% python3 -q
>>> import numpy as np
>>> np.set_printoptions(precision=1, suppress=True, linewidth=160)
>>> F = np.loadtxt("out18.csv", delimiter=",")
>>> F
array([[-2.,  1.,  0.,  0.,  0.,  0.,  0.],
       [ 0., -2.,  1.,  0.,  0.,  0.,  0.],
       [ 0.,  0., -2.,  1.,  0.,  0.,  0.],
       [ 0.,  0.,  0., -2.,  1.,  0.,  0.],
       [ 0.,  0.,  0.,  0., -2.,  1.,  0.],
       [ 0.,  0.,  0.,  0.,  0., -2.,  1.],
       [ 0.,  0.,  0.,  0.,  0.,  0., -2.]])
>>> (F + F.T) / 2
array([[-2. ,  0.5,  0. ,  0. ,  0. ,  0. ,  0. ],
       [ 0.5, -2. ,  0.5,  0. ,  0. ,  0. ,  0. ],
       [ 0. ,  0.5, -2. ,  0.5,  0. ,  0. ,  0. ],
       [ 0. ,  0. ,  0.5, -2. ,  0.5,  0. ,  0. ],
       [ 0. ,  0. ,  0. ,  0.5, -2. ,  0.5,  0. ],
       [ 0. ,  0. ,  0. ,  0. ,  0.5, -2. ,  0.5],
       [ 0. ,  0. ,  0. ,  0. ,  0. ,  0.5, -2. ]])
>>> np.allclose(F, F.T)
False
>>> np.allclose(F @ F.T, F.T @ F)
False
>>> np.sort(np.abs(np.linalg.eigvals(F)))
array([2., 2., 2., 2., 2., 2., 2.])
>>> [int(np.linalg.matrix_rank(np.linalg.matrix_power(F, p))) for p in range(1, 8)]
[7, 7, 7, 7, 7, 7, 7]
>>> np.linalg.matrix_rank(F - F[0, 0] * np.eye(7))
np.int64(6)
>>> F @ F
array([[ 4., -4.,  1.,  0.,  0.,  0.,  0.],
       [ 0.,  4., -4.,  1.,  0.,  0.,  0.],
       [ 0.,  0.,  4., -4.,  1.,  0.,  0.],
       [ 0.,  0.,  0.,  4., -4.,  1.,  0.],
       [ 0.,  0.,  0.,  0.,  4., -4.,  1.],
       [ 0.,  0.,  0.,  0.,  0.,  4., -4.],
       [ 0.,  0.,  0.,  0.,  0.,  0.,  4.]])
>>> np.prod(np.diag(F)), round(float(np.linalg.det(F)), 1)
(np.float64(-128.0), -128.0)
>>> t3 = np.stack([F, -1 * F, F[::-1]])
>>> np.einsum("bij,cij->bc", t3, t3)
array([[ 34., -34.,   5.],
       [-34.,  34.,  -5.],
       [  5.,  -5.,  34.]])
>>> np.linalg.matrix_rank(t3)
array([7, 7, 7])
>>> x = np.array([-4, 1, 2, 4, 1, 0, 0])
>>> h1 = np.maximum(F @ x, 0)
>>> np.maximum(F @ (3 * x), 0)
array([27.,  0.,  0.,  0.,  0.,  0.,  0.])
>>> h1
array([9., 0., 0., 0., 0., 0., 0.])
>>> np.tanh(F @ x)
array([ 1.,  0.,  0., -1., -1.,  0.,  0.])
>>> np.maximum(F @ x, 0) - np.maximum(-F @ x, 0)
array([ 9.,  0.,  0., -7., -2.,  0.,  0.])
>>> F * (h1 > 1e-9)[:, None]
array([[-2.,  1.,  0.,  0.,  0.,  0.,  0.],
       [ 0., -0.,  0.,  0.,  0.,  0.,  0.],
       [ 0.,  0., -0.,  0.,  0.,  0.,  0.],
       [ 0.,  0.,  0., -0.,  0.,  0.,  0.],
       [ 0.,  0.,  0.,  0., -0.,  0.,  0.],
       [ 0.,  0.,  0.,  0.,  0., -0.,  0.],
       [ 0.,  0.,  0.,  0.,  0.,  0., -0.]])
>>> F.T @ h1
array([-18.,   9.,   0.,   0.,   0.,   0.,   0.])
>>> m1 = np.array([[-0.1, -0.3, -0.6, -2.1],
...     [0.7, 2.0, 0.5, -1.0],
...     [-0.1, -0.2, -0.3, -2.1],
...     [0.5, -1.8, -1.7, 1.2],
...     [0.2, 1.6, 0.3, 0.9],
...     [-2.0, -0.8, 0.3, -1.7],
...     [0.5, -1.1, 0.4, 1.3]])
>>> B = np.c_[m1[:, :2] @ np.array([[3, -4], [-3, 5]]), np.array([1, 0, 2, 2, 0, 2, 2])]
>>> B
array([[  0.6,  -1.1,   1. ],
       [ -3.9,   7.2,   0. ],
       [  0.3,  -0.6,   2. ],
       [  6.9, -11. ,   2. ],
       [ -4.2,   7.2,   0. ],
       [ -3.6,   4. ,   2. ],
       [  4.8,  -7.5,   2. ]])
>>> np.round(np.linalg.norm(B - m1 @ np.linalg.lstsq(m1, B)[0], axis=0), 1) + 0
array([0., 0., 3.])
>>> X = np.load("x.npy")
>>> X.round(1) + 0
array([[ 0. ,  0. ,  0. ,  0. ,  0. ,  0. ,  0. ,  0. ,  0. ,  0. ,  0. ],
       [ 0. ,  0. ,  0.1,  0. ,  0. , -0.1,  0.1,  0.1,  0. ,  0.1,  0.1],
       [ 0. ,  0.1,  0.2, -0.1,  0. , -0.1,  0.2,  0.1,  0.1,  0.1,  0.2],
       [ 0. ,  0. , -0.1,  0. ,  0. ,  0.1, -0.1, -0.1,  0. , -0.1, -0.1],
       [ 0. ,  0. ,  0. ,  0. ,  0. ,  0. ,  0. ,  0. ,  0. ,  0. ,  0. ],
       [ 0. , -0.1, -0.1,  0.1,  0. ,  0.1, -0.1, -0.1, -0.1, -0.1, -0.1],
       [ 0. ,  0.1,  0.2, -0.1,  0. , -0.1,  0.2,  0.1,  0.1,  0.1,  0.2],
       [ 0. ,  0.1,  0.1, -0.1,  0. , -0.1,  0.1,  0.1,  0.1,  0.1,  0.1],
       [ 0. ,  0. ,  0.1,  0. ,  0. , -0.1,  0.1,  0.1,  0. ,  0.1,  0.1],
       [ 0. ,  0.1,  0.1, -0.1,  0. , -0.1,  0.1,  0.1,  0.1,  0.1,  0.1],
       [ 0. ,  0.1,  0.2, -0.1,  0. , -0.1,  0.2,  0.1,  0.1,  0.1,  0.2]])
>>> np.round(X @ np.linalg.pinv(X) @ X, 1) + 0
array([[ 0. ,  0. ,  0. ,  0. ,  0. ,  0. ,  0. ,  0. ,  0. ,  0. ,  0. ],
       [ 0. ,  0. ,  0.1,  0. ,  0. , -0.1,  0.1,  0.1,  0. ,  0.1,  0.1],
       [ 0. ,  0.1,  0.2, -0.1,  0. , -0.1,  0.2,  0.1,  0.1,  0.1,  0.2],
       [ 0. ,  0. , -0.1,  0. ,  0. ,  0.1, -0.1, -0.1,  0. , -0.1, -0.1],
       [ 0. ,  0. ,  0. ,  0. ,  0. ,  0. ,  0. ,  0. ,  0. ,  0. ,  0. ],
       [ 0. , -0.1, -0.1,  0.1,  0. ,  0.1, -0.1, -0.1, -0.1, -0.1, -0.1],
       [ 0. ,  0.1,  0.2, -0.1,  0. , -0.1,  0.2,  0.1,  0.1,  0.1,  0.2],
       [ 0. ,  0.1,  0.1, -0.1,  0. , -0.1,  0.1,  0.1,  0.1,  0.1,  0.1],
       [ 0. ,  0. ,  0.1,  0. ,  0. , -0.1,  0.1,  0.1,  0. ,  0.1,  0.1],
       [ 0. ,  0.1,  0.1, -0.1,  0. , -0.1,  0.1,  0.1,  0.1,  0.1,  0.1],
       [ 0. ,  0.1,  0.2, -0.1,  0. , -0.1,  0.2,  0.1,  0.1,  0.1,  0.2]])
>>> np.linalg.lstsq(X[:-1].T, X[-1])[2]
np.int32(1)
